$ python -q
>>> import numpy as np
>>> import numpy.linalg as la
>>> np.set_printoptions(precision=3, suppress=True, linewidth=200, legacy="1.25")
>>> rd = lambda a: np.round(a, 3) + 0
>>> arr = np.load("test5.npy")
>>> arr
array([[-1.9  , -1.   , -0.5  ],
       [ 0.7  , -0.6  , -0.6  ],
       [-0.6  ,  1.2  , -1.2  ],
       [ 1.3  ,  1.   , -0.6  ],
       [-0.3  ,  1.5  , -0.1  ],
       [-0.2  , -0.2  ,  1.2  ],
       [ 1.353,  0.985, -0.6  ],
       [ 0.5  ,  0.4  ,  1.1  ]])
>>> t = np.radians(180)
>>> R = np.eye(3)
>>> R[0, 0] = R[2, 2] = np.cos(t)
>>> R[0, 2], R[2, 0] = -np.sin(t), np.sin(t)
>>> rd(R)
array([[-1.,  0.,  0.],
       [ 0.,  1.,  0.],
       [ 0.,  0., -1.]])
>>> M2 = arr @ R.T
>>> rd(la.svd(arr, compute_uv=False)), rd(la.svd(M2, compute_uv=False))
(array([3.353, 2.494, 1.883]), array([3.353, 2.494, 1.883]))
>>> np.abs(M2 - arr).max(axis=0)
array([3.8, 0. , 2.4])
>>> np.allclose(la.norm(arr, axis=1), la.norm(M2, axis=1))
True
>>> M2 = arr / la.norm(arr, axis=1, keepdims=True)
>>> gram = M2 @ M2.T
>>> rd(np.degrees(np.arccos(np.clip(gram[7, 0], -1, 1))))
132.62
>>> (gram - 2 * np.eye(8)).round(6).argmax(axis=1)
array([2, 6, 4, 6, 2, 7, 3, 5])
>>> x = np.array([0, -1, 3])
>>> y = arr @ x
>>> rd(y)
array([-0.5  , -1.2  , -4.8  , -2.8  , -1.8  ,  3.8  , -2.785,  2.9  ])
>>> rng = np.random.default_rng(71)
>>> y = y + 0.1 * rng.normal(size=8)
>>> rd(y)
array([-0.495, -1.148, -4.811, -2.809, -1.75 ,  3.851, -2.75 ,  2.758])
>>> beta, *_ = la.lstsq(arr, y)
>>> rd(beta)
array([ 0.   , -1.009,  2.972])
>>> rd(arr.T @ (y - arr @ beta))
array([0., 0., 0.])
>>> beta.round()
array([ 0., -1.,  3.])
>>> proj = arr @ la.solve(arr.T @ arr, arr.T)
>>> rd(la.eigvalsh(proj))
array([0., 0., 0., 0., 0., 1., 1., 1.])
>>> np.trace(proj)
3.0
>>> np.allclose(proj @ proj, proj)
True
>>> M2 = np.array([[2, 1, 0, -2, -2, 1, 0]])
>>> m1 = M2.T @ M2
>>> m1
array([[ 4,  2,  0, -4, -4,  2,  0],
       [ 2,  1,  0, -2, -2,  1,  0],
       [ 0,  0,  0,  0,  0,  0,  0],
       [-4, -2,  0,  4,  4, -2,  0],
       [-4, -2,  0,  4,  4, -2,  0],
       [ 2,  1,  0, -2, -2,  1,  0],
       [ 0,  0,  0,  0,  0,  0,  0]])
>>> # rows and columns are dependent
>>> z = rng.permutation(7)
>>> z
array([1, 6, 5, 4, 0, 2, 3])
>>> M2 = m1[z][:, z]
>>> np.diag(M2)
array([1, 0, 1, 4, 4, 0, 4])
>>> K = np.load("run10.npy")
>>> K
array([[ 0, -2,  0,  0, -5,  0,  3],
       [ 2,  0, -1, -3, -3,  2, -1],
       [ 0,  1,  0, -2,  0,  4, -3],
       [ 0,  3,  2,  0,  2,  1, -1],
       [ 5,  3,  0, -2,  0, -3,  2],
       [ 0, -2, -4, -1,  3,  0, -1],
       [-3,  1,  3,  1, -2,  1,  0]])
>>> la.lstsq(K[:-1].T, K[-1])[2]
6
>>> np.abs(np.diag(la.qr(K)[1])) > 1e-9
array([ True,  True,  True,  True,  True,  True, False])
>>> rd(np.trace(la.pinv(K) @ K))
6.0
>>> M = np.loadtxt("dump.csv", delimiter=",")
>>> M
array([[5., 1., 1., 1., 1., 1., 1.],
       [1., 5., 1., 1., 1., 1., 1.],
       [1., 1., 5., 1., 1., 1., 1.],
       [1., 1., 1., 5., 1., 1., 1.],
       [1., 1., 1., 1., 5., 1., 1.],
       [1., 1., 1., 1., 1., 5., 1.],
       [1., 1., 1., 1., 1., 1., 5.]])
>>> # equal to its transpose
>>> L = la.cholesky(M)
>>> M / np.sqrt(np.outer(np.diag(M), np.diag(M)))
array([[1. , 0.2, 0.2, 0.2, 0.2, 0.2, 0.2],
       [0.2, 1. , 0.2, 0.2, 0.2, 0.2, 0.2],
       [0.2, 0.2, 1. , 0.2, 0.2, 0.2, 0.2],
       [0.2, 0.2, 0.2, 1. , 0.2, 0.2, 0.2],
       [0.2, 0.2, 0.2, 0.2, 1. , 0.2, 0.2],
       [0.2, 0.2, 0.2, 0.2, 0.2, 1. , 0.2],
       [0.2, 0.2, 0.2, 0.2, 0.2, 0.2, 1. ]])
>>> rd(np.prod(np.diag(L)) ** 2), rd(la.det(M))
(45056.0, 45056.0)
>>> rd(np.diag(L) ** 2)
array([5.   , 4.8  , 4.667, 4.571, 4.5  , 4.444, 4.4  ])
>>> evals, evecs = la.eigh(M)
>>> x = np.array([1, 1, 2, 0, 1, 1, 1])
>>> rd(la.eigvalsh(M[1:, 1:]))
array([ 4.,  4.,  4.,  4.,  4., 10.])
>>> np.abs(M).sum(axis=1).max(), rd(np.abs(evals).max())
(11.0, 11.0)
>>> rd(evecs * np.abs(evals) @ evecs.T)
array([[5., 1., 1., 1., 1., 1., 1.],
       [1., 5., 1., 1., 1., 1., 1.],
       [1., 1., 5., 1., 1., 1., 1.],
       [1., 1., 1., 5., 1., 1., 1.],
       [1., 1., 1., 1., 5., 1., 1.],
       [1., 1., 1., 1., 1., 5., 1.],
       [1., 1., 1., 1., 1., 1., 5.]])
>>> x @ M @ x
85.0
>>> rd(evecs * np.maximum(evals, 0) @ evecs.T)
array([[5., 1., 1., 1., 1., 1., 1.],
       [1., 5., 1., 1., 1., 1., 1.],
       [1., 1., 5., 1., 1., 1., 1.],
       [1., 1., 1., 5., 1., 1., 1.],
       [1., 1., 1., 1., 5., 1., 1.],
       [1., 1., 1., 1., 1., 5., 1.],
       [1., 1., 1., 1., 1., 1., 5.]])
>>> rd(evecs * np.sqrt(evals) @ evecs.T)
array([[2.188, 0.188, 0.188, 0.188, 0.188, 0.188, 0.188],
       [0.188, 2.188, 0.188, 0.188, 0.188, 0.188, 0.188],
       [0.188, 0.188, 2.188, 0.188, 0.188, 0.188, 0.188],
       [0.188, 0.188, 0.188, 2.188, 0.188, 0.188, 0.188],
       [0.188, 0.188, 0.188, 0.188, 2.188, 0.188, 0.188],
       [0.188, 0.188, 0.188, 0.188, 0.188, 2.188, 0.188],
       [0.188, 0.188, 0.188, 0.188, 0.188, 0.188, 2.188]])
